% python3 -q
>>> import numpy as np
>>> np.set_printoptions(suppress=True, linewidth=140)
>>> F = np.load("m.npy")
>>> F
array([[0, 0, 1, 0, 0, 0, 0],
       [0, 0, 0, 0, 1, 0, 0],
       [0, 0, 0, 1, 0, 0, 0],
       [1, 0, 0, 0, 0, 0, 0],
       [0, 0, 0, 0, 0, 1, 0],
       [0, 0, 0, 0, 0, 0, 1],
       [0, 1, 0, 0, 0, 0, 0]])
>>> other = np.linalg.inv(F)
>>> F @ other
array([[1., 0., 0., 0., 0., 0., 0.],
       [0., 1., 0., 0., 0., 0., 0.],
       [0., 0., 1., 0., 0., 0., 0.],
       [0., 0., 0., 1., 0., 0., 0.],
       [0., 0., 0., 0., 1., 0., 0.],
       [0., 0., 0., 0., 0., 1., 0.],
       [0., 0., 0., 0., 0., 0., 1.]])
>>> other
array([[0., 0., 0., 1., 0., 0., 0.],
       [0., 0., 0., 0., 0., 0., 1.],
       [1., 0., 0., 0., 0., 0., 0.],
       [0., 0., 1., 0., 0., 0., 0.],
       [0., 1., 0., 0., 0., 0., 0.],
       [0., 0., 0., 0., 1., 0., 0.],
       [0., 0., 0., 0., 0., 1., 0.]])
>>> np.allclose(other, F.T)
True
>>> np.round(np.linalg.cond(F), 2)
np.float64(1.0)
>>> round(np.linalg.slogdet(F)[0], 2)
np.float64(-1.0)
>>> np.linalg.matrix_power(F, 100)
array([[0, 0, 1, 0, 0, 0, 0],
       [0, 1, 0, 0, 0, 0, 0],
       [0, 0, 0, 1, 0, 0, 0],
       [1, 0, 0, 0, 0, 0, 0],
       [0, 0, 0, 0, 1, 0, 0],
       [0, 0, 0, 0, 0, 1, 0],
       [0, 0, 0, 0, 0, 0, 1]])
>>> p = np.eye(7)[5]
>>> for _ in range(4):
...     p = p @ F
...     print(p.round(2))
... 
[0. 0. 0. 0. 0. 0. 1.]
[0. 1. 0. 0. 0. 0. 0.]
[0. 0. 0. 0. 1. 0. 0.]
[0. 0. 0. 0. 0. 1. 0.]
